% python3 -q
>>> import numpy as np
>>> np.set_printoptions(precision=1, suppress=True, linewidth=140)
>>> def rnd(a):
...     return np.round(a, 1) + 0
... 
>>> mat = np.loadtxt("case18.csv", delimiter=",")
>>> rnd(mat)
array([[ 1. ,  0. ,  0. ,  0. ,  0. ,  0. ,  0. ,  0. ,  0. ],
       [ 0. ,  1. ,  0. ,  0. ,  0. ,  0. ,  0. ,  0. ,  0. ],
       [ 0. ,  0. ,  1. ,  0. ,  0. ,  0. ,  0. ,  0. ,  0. ],
       [ 0. ,  0. ,  0. ,  1. ,  0. ,  0. ,  0. ,  0. ,  0. ],
       [ 0. ,  0. ,  0. ,  0. ,  0.7, -0.7,  0. ,  0. ,  0. ],
       [ 0. ,  0. ,  0. ,  0. ,  0.7,  0.7,  0. ,  0. ,  0. ],
       [ 0. ,  0. ,  0. ,  0. ,  0. ,  0. ,  1. ,  0. ,  0. ],
       [ 0. ,  0. ,  0. ,  0. ,  0. ,  0. ,  0. ,  1. ,  0. ],
       [ 0. ,  0. ,  0. ,  0. ,  0. ,  0. ,  0. ,  0. ,  1. ]])
>>> # splits into 8 blocks
>>> rnd(np.linalg.det(mat))
np.float64(1.0)
>>> (mat != 0).astype(int)
array([[1, 0, 0, 0, 0, 0, 0, 0, 0],
       [0, 1, 0, 0, 0, 0, 0, 0, 0],
       [0, 0, 1, 0, 0, 0, 0, 0, 0],
       [0, 0, 0, 1, 0, 0, 0, 0, 0],
       [0, 0, 0, 0, 1, 1, 0, 0, 0],
       [0, 0, 0, 0, 1, 1, 0, 0, 0],
       [0, 0, 0, 0, 0, 0, 1, 0, 0],
       [0, 0, 0, 0, 0, 0, 0, 1, 0],
       [0, 0, 0, 0, 0, 0, 0, 0, 1]])
>>> rng = np.random.default_rng(1871)
>>> z = rng.permutation(9)
>>> A2 = mat[:, z] * rng.choice([-1, 1], 9)
>>> rnd(A2)
array([[ 1. ,  0. ,  0. ,  0. ,  0. ,  0. ,  0. ,  0. ,  0. ],
       [ 0. ,  0. ,  0. ,  0. ,  0. , -1. ,  0. ,  0. ,  0. ],
       [ 0. ,  0. ,  0. ,  0. ,  1. ,  0. ,  0. ,  0. ,  0. ],
       [ 0. ,  0. ,  0. , -1. ,  0. ,  0. ,  0. ,  0. ,  0. ],
       [ 0. ,  0. ,  0. ,  0. ,  0. ,  0. ,  0. , -0.7,  0.7],
       [ 0. ,  0. ,  0. ,  0. ,  0. ,  0. ,  0. ,  0.7,  0.7],
       [ 0. , -1. ,  0. ,  0. ,  0. ,  0. ,  0. ,  0. ,  0. ],
       [ 0. ,  0. , -1. ,  0. ,  0. ,  0. ,  0. ,  0. ,  0. ],
       [ 0. ,  0. ,  0. ,  0. ,  0. ,  0. ,  1. ,  0. ,  0. ]])
>>> U, _, VT = np.linalg.svd(mat.T @ A2)
>>> z
array([0, 6, 7, 3, 2, 1, 8, 5, 4])
>>> rnd(np.linalg.det(A2))
np.float64(1.0)
>>> arr = np.loadtxt("data.csv", delimiter=",")
>>> arr
array([[ 2.,  4.,  1.,  3.,  0.,  0.,  3.,  4.,  2.,  4.,  0.,  0.],
       [ 5.,  6.,  1.,  6.,  1.,  5.,  7.,  4.,  3.,  8.,  5.,  2.],
       [ 6., 10.,  2.,  9.,  6., 10., 10.,  7.,  8., 10., 10.,  5.],
       [ 6., 15.,  6., 12.,  6., 11., 14.,  7., 10., 15., 14.,  9.],
       [11., 16., 10., 15., 10., 15., 16.,  9., 13., 15., 19., 11.],
       [11., 21., 13., 15., 11., 19., 21., 14., 15., 15., 21., 14.],
       [12., 24., 14., 19., 13., 19., 23., 19., 17., 17., 26., 16.],
       [15., 26., 18., 23., 13., 21., 23., 19., 19., 21., 31., 18.],
       [19., 28., 21., 24., 13., 26., 26., 24., 19., 21., 34., 22.],
       [24., 33., 23., 26., 17., 27., 31., 29., 24., 21., 37., 22.],
       [28., 33., 27., 30., 20., 32., 35., 33., 26., 26., 40., 27.],
       [28., 34., 27., 30., 25., 33., 38., 37., 28., 30., 45., 31.],
       [32., 38., 28., 34., 30., 36., 41., 38., 30., 32., 50., 34.],
       [36., 43., 33., 39., 32., 39., 45., 42., 35., 35., 55., 34.],
       [41., 45., 37., 42., 37., 42., 48., 47., 36., 39., 56., 39.],
       [45., 45., 40., 42., 37., 43., 53., 52., 40., 40., 61., 43.]])
>>> W = np.array([[0, 2, 1, -1, -1],
...     [2, 0, 0, 2, -1],
...     [0, 1, -2, 0, -1],
...     [0, 2, 2, 0, 2],
...     [-1, 1, -1, 1, 1],
...     [-2, 1, -2, -2, -2],
...     [-2, 2, -1, -1, 0],
...     [1, 1, -2, 2, -2],
...     [0, -1, 0, -2, 1],
...     [-1, 2, -2, 2, -1],
...     [0, -1, 1, -1, -2],
...     [-1, 1, -2, 0, 2]])
>>> beta = np.array([1, 2, 2, 3, 0])
>>> hid = np.maximum(arr @ W + beta, 0)
>>> hid
array([[  3.,  29.,   0.,  18.,   0.],
       [  0.,  59.,   0.,   7.,   0.],
       [  0.,  84.,   0.,   1.,   0.],
       [  0., 111.,   0.,   7.,   0.],
       [  0., 139.,   0.,   0.,   0.],
       [  0., 161.,   0.,   0.,   0.],
       [  0., 182.,   0.,   3.,   0.],
       [  0., 205.,   0.,   0.,   0.],
       [  0., 235.,   0.,   0.,   0.],
       [  0., 263.,   0.,   0.,   0.],
       [  0., 313.,   0.,   0.,   0.],
       [  0., 334.,   0.,   0.,   0.],
       [  0., 366.,   0.,   0.,   0.],
       [  0., 402.,   0.,   0.,   0.],
       [  0., 452.,   0.,   1.,   0.],
       [  0., 476.,   0.,   0.,   0.]])
>>> C = np.array([[1, 2, 1], [2, 2, 0], [1, 0, 2], [2, 2, 1], [0, 2, 2]])
>>> hid @ C
array([[ 97., 100.,  21.],
       [132., 132.,   7.],
       [170., 170.,   1.],
       [236., 236.,   7.],
       [278., 278.,   0.],
       [322., 322.,   0.],
       [370., 370.,   3.],
       [410., 410.,   0.],
       [470., 470.,   0.],
       [526., 526.,   0.],
       [626., 626.,   0.],
       [668., 668.,   0.],
       [732., 732.,   0.],
       [804., 804.,   0.],
       [906., 906.,   1.],
       [952., 952.,   0.]])
>>> (hid @ C).round(6).argmax(axis=1)
array([1, 0, 0, 0, 0, 0, 0, 0, 0, 0, 0, 0, 0, 0, 0, 0])
>>> W @ C
array([[  3,   0,  -1],
       [  6,   6,   2],
       [  0,   0,  -6],
       [  6,   8,   8],
       [  2,   4,   0],
       [ -6, -10, -12],
       [ -1,  -2,  -5],
       [  5,   4,  -5],
       [ -6,  -4,   0],
       [  5,   4,  -5],
       [ -3,  -8,  -3],
       [ -1,   4,  -1]])
